$ ipython --no-banner

In [1]: import numpy as np

In [2]: np.set_printoptions(precision=1, suppress=True, linewidth=140, legacy="1.25")

In [3]: r0 = np.array([-2, -2, 2, 0])

In [4]: v = np.array([2, 3])

In [5]: X = np.outer(r0, v)

In [6]: X
Out[6]: 
array([[-4, -6],
       [-4, -6],
       [ 4,  6],
       [ 0,  0]])

In [7]: # rows 0 and 1 are equal

In [8]: left, s, Vh = np.linalg.svd(X)

In [9]: V = Vh[:(s > 1e-8).sum()]

In [10]: rng = np.random.default_rng(8262)

In [11]: vec = X[1] + -3 * X[0] + rng.integers(2) * np.eye(2)[1]

In [12]: vec
Out[12]: array([ 8., 12.])

In [13]: np.diag(V.T @ V)
Out[13]: array([0.3, 0.7])

In [14]: round(float(np.linalg.norm(vec - V.T @ V @ vec)), 1)
Out[14]: 0.0

In [15]: np.allclose(V.T @ V @ vec, vec)
Out[15]: True

In [16]: V.T @ V
Out[16]: 
array([[0.3, 0.5],
       [0.5, 0.7]])

In [17]: np.linalg.matrix_rank(np.vstack([X, vec]))
Out[17]: 1

In [18]: left, s, Vh = np.linalg.svd(X)

In [19]: np.argmax(s[:-1] / (s[1:] + 1e-6)) + 1
Out[19]: 1

In [20]: out = left[:, :1] @ np.diag(s[:1]) @ Vh[:1]

In [21]: print(round(np.linalg.norm(X - out) / np.linalg.norm(X), 1))
0.0

In [22]: np.linalg.matrix_rank(out)
Out[22]: 1

In [23]: arr = np.array([[-1.7, -2.0, 0.9, 1.0, 0.0, 1.8, 0.1, 0.3],
    ...:     [0.4, -13.0, 0.8, 0.7, -1.0, 0.2, 2.0, 0.5],
    ...:     [1.9, 10.0, 0.3, -0.2, -2.4, -1.0, -1.5, 0.7],
    ...:     [-0.5, -4.0, -1.3, 1.1, -0.3, 0.0, -0.5, -0.3],
    ...:     [-1.6, -8.0, 1.4, -0.3, -1.0, 0.6, 0.9, 1.6],
    ...:     [0.9, -4.0, -0.4, -0.3, 1.2, -2.2, -0.2, 0.2],
    ...:     [-0.2, -10.0, 1.3, 1.7, 1.0, 1.2, 0.7, 0.2],
    ...:     [-2.1, -4.0, -0.4, -1.1, -0.9, -1.2, 0.8, -1.0]])

In [24]: vec = np.array([-5, -4, -5, 9, -1, 4, -5, 3])

In [25]: y = arr @ vec

In [26]: y
Out[26]: array([ 28.6,  45.6, -44.8,  36.8,  34. ,   2.4,  50.7,   7.7])

In [27]: np.linalg.solve(arr, y)
Out[27]: array([-5., -4., -5.,  9., -1.,  4., -5.,  3.])

In [28]: m1 = np.loadtxt("m.csv", delimiter=",")

In [29]: m1
Out[29]: 
array([[ 0.7, -0.3,  0.3,  0.1],
       [-0.3,  0.7,  0.4,  0.1],
       [ 0.3,  0.4,  0.6, -0.1],
       [ 0.1,  0.1, -0.1,  1. ]])

In [30]: # null space of dimension 1

In [31]: np.round(np.einsum("ij,ji->", m1, m1), 1)
Out[31]: 3.0

In [32]: np.einsum("ii->", m1)
Out[32]: 3.0

In [33]: np.round(np.linalg.det(m1.T), 1)
Out[33]: 0.0

In [34]: round(float(np.linalg.eigvals(m1).sum().real), 1)
Out[34]: 3.0

In [35]: left, s, Vh = np.linalg.svd(m1)

In [36]: V = Vh[:(s > 1e-8).sum()]

In [37]: vec = m1[2] + 2 * m1[3] + rng.integers(2) * np.eye(4)[1]

In [38]: vec
Out[38]: array([0.4, 1.5, 0.5, 1.9])

In [39]: np.allclose(V.T @ V @ vec, vec)
Out[39]: False

In [40]: print(np.linalg.matrix_rank(np.vstack([m1, vec])))
4

In [41]: ev, V = np.linalg.eigh(m1)

In [42]: vec = np.array([-1, 1, -3, -2])

In [43]: V * np.maximum(ev, 0) @ V.T
Out[43]: 
array([[ 0.7, -0.3,  0.3,  0.1],
       [-0.3,  0.7,  0.4,  0.1],
       [ 0.3,  0.4,  0.6, -0.1],
       [ 0.1,  0.1, -0.1,  1. ]])

In [44]: np.round(vec @ m1 @ vec, 1)
Out[44]: 10.4

In [45]: np.linalg.eigvalsh(m1[1:, 1:])
Out[45]: array([0.3, 1. , 1. ])

In [46]: np.round(vec @ m1 @ vec / (vec @ vec), 1), round(float(ev[0]), 1), ev[-1]
Out[46]: (0.7, 0.0, 1.0)

In [47]: labels = rng.permutation(4)

In [48]: labels
Out[48]: array([1, 3, 2, 0])

In [49]: out = m1[labels][:, labels]

In [50]: np.trace(out)
Out[50]: 3.0

In [51]: print(np.diag(out))
[0.7 1.  0.6 0.7]

In [52]: F = np.load("sample18.npy")

In [53]: F
Out[53]: 
array([[ 1, -2,  4, -8],
       [ 1, -1,  1, -1],
       [ 1,  0,  0,  0],
       [ 1,  1,  1,  1],
       [ 1,  2,  4,  8],
       [ 1,  3,  9, 27],
       [ 1,  4, 16, 64]])

In [54]: r0 = np.array([0, 1])

In [55]: np.cross(F[5, :3], F[3, :3])
Out[55]: array([-6,  8, -2])

In [56]: np.array([np.convolve(row, r0, "same") for row in F])
Out[56]: 
array([[ 0,  1, -2,  4],
       [ 0,  1, -1,  1],
       [ 0,  1,  0,  0],
       [ 0,  1,  1,  1],
       [ 0,  1,  2,  4],
       [ 0,  1,  3,  9],
       [ 0,  1,  4, 16]])

In [57]: np.polyval(r0, F[5])
Out[57]: array([1, 1, 1, 1])

In [58]: out = np.linalg.invert(arr)
---------------------------------------------------------------------------
AttributeError                            Traceback (most recent call last)
Cell In[58], line 1
----> 1 out = np.linalg.invert(arr)

AttributeError: module 'numpy.linalg' has no attribute 'invert'

In [59]: out = np.linalg.inv(arr)

In [60]: np.round(np.linalg.slogdet(arr)[0], 1)
Out[60]: 1.0

In [61]: np.round(np.linalg.cond(arr), 1)
Out[61]: 119.9

In [62]: left, s = np.linalg.svd(F)
---------------------------------------------------------------------------
ValueError                                Traceback (most recent call last)
Cell In[62], line 1
----> 1 left, s = np.linalg.svd(F)

ValueError: too many values to unpack (expected 2)

In [63]: left, s, Vh = np.linalg.svd(F, full_matrices=False)

In [64]: (s > 1e-8).sum()
Out[64]: 4

In [65]: np.cumsum(s ** 2) / np.sum(s ** 2)
Out[65]: array([1., 1., 1., 1.])

In [66]: np.round(np.abs(Vh[0]), 1) + 0
Out[66]: array([0. , 0.1, 0.2, 1. ])

In [67]: left.shape, s.shape, Vh.shape
Out[67]: ((7, 4), (4,), (4, 4))

In [68]: np.round(left.T @ F @ Vh.T, 1) + 0
Out[68]: 
array([[72.9,  0. ,  0. ,  0. ],
       [ 0. ,  6.9,  0. ,  0. ],
       [ 0. ,  0. ,  2.7,  0. ],
       [ 0. ,  0. ,  0. ,  1.4]])

In [69]: np.round(s / s[0], 1) + 0
Out[69]: array([1. , 0.1, 0. , 0. ])

In [70]: np.abs(left[:, 0]).round(6).argmax()
Out[70]: 6

In [71]: np.round(Vh @ Vh.T, 1) + 0
Out[71]: 
array([[1., 0., 0., 0.],
       [0., 1., 0., 0.],
       [0., 0., 1., 0.],
       [0., 0., 0., 1.]])

In [72]: O, Rm = np.linalg.qr(F)

In [73]: np.round(O @ Rm, 1) + 0
Out[73]: 
array([[ 1., -2.,  4., -8.],
       [ 1., -1.,  1., -1.],
       [ 1.,  0.,  0.,  0.],
       [ 1.,  1.,  1.,  1.],
       [ 1.,  2.,  4.,  8.],
       [ 1.,  3.,  9., 27.],
       [ 1.,  4., 16., 64.]])

In [74]: O.round(1) + 0
Out[74]: 
array([[-0.4, -0.6,  0.5, -0.4],
       [-0.4, -0.4,  0. ,  0.4],
       [-0.4, -0.2, -0.3,  0.4],
       [-0.4,  0. , -0.4,  0. ],
       [-0.4,  0.2, -0.3, -0.4],
       [-0.4,  0.4,  0. , -0.4],
       [-0.4,  0.6,  0.5,  0.4]])

In [75]: np.round(abs(Rm[0, 0]), 1), round(np.linalg.norm(F[:, 0]), 1)
Out[75]: (2.6, 2.6)

In [76]: O.shape, Rm.shape
Out[76]: ((7, 4), (4, 4))

In [77]: out = F / np.sqrt((F ** 2).mean(axis=1, keepdims=True))

In [78]: F - F.mean(axis=1, keepdims=True)
Out[78]: 
array([[  2.2,  -0.8,   5.2,  -6.8],
       [  1. ,  -1. ,   1. ,  -1. ],
       [  0.8,  -0.2,  -0.2,  -0.2],
       [  0. ,   0. ,   0. ,   0. ],
       [ -2.8,  -1.8,   0.2,   4.2],
       [ -9. ,  -7. ,  -1. ,  17. ],
       [-20.2, -17.2,  -5.2,  42.8]])

In [79]: print(np.linalg.norm(out, axis=1))
[2. 2. 2. 2. 2. 2. 2.]

In [80]: A = np.load("mat.npy")

In [81]: A
Out[81]: 
array([[ 38,   5, -17,  -1,  -8,   2, -19,  -2],
       [  5,  91,  26,   4,  -2,  -2,  20,  -4],
       [-17,  26,  43,   4,  16,  -4,  52,  11],
       [ -1,   4,   4,  86,   9, -50,   6,  34],
       [ -8,  -2,  16,   9,  49,  30,  17,  52],
       [  2,  -2,  -4, -50,  30,  64,  -4,  16],
       [-19,  20,  52,   6,  17,  -4,  90,  10],
       [ -2,  -4,  11,  34,  52,  16,  10,  66]])

In [82]: # looks like rank 7

In [83]: rk = np.linalg.matrix_rank(A)

In [84]: rk
Out[84]: 7

In [85]: N = np.linalg.svd(A)[2][rk:].T

In [86]: np.round(N @ N.T, 1) + 0
Out[86]: 
array([[ 0. ,  0. ,  0. ,  0. ,  0. ,  0. ,  0. ,  0. ],
       [ 0. ,  0. ,  0. ,  0. ,  0.1,  0. ,  0. ,  0. ],
       [ 0. ,  0. ,  0.1,  0.1, -0.2,  0.1,  0. ,  0.1],
       [ 0. ,  0. ,  0.1,  0. , -0.1,  0.1,  0. ,  0.1],
       [ 0. ,  0.1, -0.2, -0.1,  0.6, -0.3,  0.1, -0.3],
       [ 0. ,  0. ,  0.1,  0.1, -0.3,  0.2,  0. ,  0.1],
       [ 0. ,  0. ,  0. ,  0. ,  0.1,  0. ,  0. ,  0. ],
       [ 0. ,  0. ,  0.1,  0.1, -0.3,  0.1,  0. ,  0.1]])

In [87]: [int(np.linalg.matrix_rank(np.delete(A, i, axis=0))) for i in range(8)]
Out[87]: [7, 7, 7, 7, 7, 7, 7, 7]

In [88]: N.shape
Out[88]: (8, 1)

In [89]: [int(np.linalg.matrix_rank(A[:i])) for i in range(1, len(A) + 1)]
Out[89]: [1, 2, 3, 4, 5, 6, 7, 7]

In [90]: left, s, Vh = np.linalg.svd(A)

In [91]: V = Vh[:(s > 1e-8).sum()]

In [92]: vec = A[1] + 4 * A[4] + rng.integers(2) * np.eye(8)[5]

In [93]: vec
Out[93]: array([-27.,  83.,  90.,  40., 194., 118.,  88., 204.])

In [94]: print(np.round(V.T @ V, 1) + 0)
[[ 1.   0.   0.   0.   0.   0.   0.   0. ]
 [ 0.   1.   0.   0.  -0.1  0.   0.   0. ]
 [ 0.   0.   0.9 -0.1  0.2 -0.1  0.  -0.1]
 [ 0.   0.  -0.1  1.   0.1 -0.1  0.  -0.1]
 [ 0.  -0.1  0.2  0.1  0.4  0.3 -0.1  0.3]
 [ 0.   0.  -0.1 -0.1  0.3  0.8  0.  -0.1]
 [ 0.   0.   0.   0.  -0.1  0.   1.   0. ]
 [ 0.   0.  -0.1 -0.1  0.3 -0.1  0.   0.9]]

In [95]: rk = np.linalg.matrix_rank(X)

In [96]: print(rk)
1

In [97]: N = np.linalg.svd(X)[2][rk:].T

In [98]: np.round(X @ N, 1) + 0
Out[98]: 
array([[0.],
       [0.],
       [0.],
       [0.]])

In [99]: print(N.shape)
(2, 1)

In [100]: print(np.linalg.matrix_rank(X.T @ X), np.linalg.matrix_rank(X @ X.T))
1 1

In [101]: out = A / np.sqrt((A ** 2).mean(axis=1, keepdims=True))

In [102]: out[5]
Out[102]: array([ 0.1, -0.1, -0.1, -1.6,  1. ,  2.1, -0.1,  0.5])

In [103]: data = np.loadtxt("a.csv", delimiter=",")

In [104]: data
Out[104]: 
array([[ 2., -1.,  0.,  0.],
       [ 2.,  5.,  0.,  0.],
       [ 2.,  1.,  4.,  0.],
       [-2., -1.,  0.,  4.]])

In [105]: vec = np.array([0, 0, 3, 0])

In [106]: y = data @ vec

In [107]: y
Out[107]: array([ 0.,  0., 12.,  0.])

In [108]: np.linalg.solve(data, 5 * y)
Out[108]: array([ 0.,  0., 15.,  0.])

In [109]: np.linalg.solve(data, y)
Out[109]: array([0., 0., 3., 0.])

In [110]: W0 = np.array([[-2, 0], [-3, -1], [-4, -2], [0, 2], [4, 6]])

In [111]: r0 = np.array([0, 2, 1])

In [112]: np.array([np.convolve(row, r0, "same") for row in W0])
Out[112]: 
array([[ 0, -4, -2],
       [ 0, -6, -5],
       [ 0, -8, -8],
       [ 0,  0,  4],
       [ 0,  8, 16]])

In [113]: ev, V = np.linalg.eig(data)

In [114]: np.sort(np.linalg.eigvals(data @ data))
Out[114]: array([ 9., 16., 16., 16.])

In [115]: ev
Out[115]: array([4., 4., 3., 4.])

In [116]: mat = np.loadtxt("w.csv", delimiter=",")

In [117]: mat
Out[117]: 
array([[ 1., -5.,  1., -1., -1.,  0.,  2.,  3.],
       [ 2.,  3.,  1.,  2., -3.,  3.,  3., -3.],
       [ 2., -5.,  2.,  2., -5., -1.,  2.,  3.],
       [-4., -4.,  0.,  0., -3., -4., -3.,  1.]])

In [118]: r0 = np.array([3, -1, -2])

In [119]: np.correlate(mat[2], mat[3], "full")
Out[119]: array([  2., -11.,   9.,  10.,  -4.,   0.,  11.,  28.,  -2., -34.,   3.,  24.,  -4., -20., -12.])

In [120]: np.convolve(mat[2], r0)
Out[120]: array([  6., -17.,   7.,  14., -21.,  -2.,  17.,   9.,  -7.,  -6.])

In [121]: vec = np.array([1, 0, 1, 1, 2, 0, 2, 0])

In [122]: mat @ vec
Out[122]: array([  3.,   5.,   0., -16.])

In [123]: (mat @ vec).argmax()
Out[123]: 1

In [124]: (mat * vec).sum(axis=1)
Out[124]: array([  3.,   5.,   0., -16.])

In [125]: out = mat / np.sqrt((mat ** 2).mean(axis=1, keepdims=True))

In [126]: np.linalg.norm(out, axis=1)
Out[126]: array([2.8, 2.8, 2.8, 2.8])

In [127]: out = mat / np.linalg.norm(mat, axis=1, keepdims=True)

In [128]: gram = out @ out.T

In [129]: np.linalg.norm(out, axis=1)
Out[129]: array([1., 1., 1., 1.])

In [130]: (gram - 2 * np.eye(4)).round(6).argmax(axis=1)
Out[130]: array([2, 2, 0, 2])

In [131]: gram[1]
Out[131]: array([-0.3,  1. ,  0.1, -0.6])
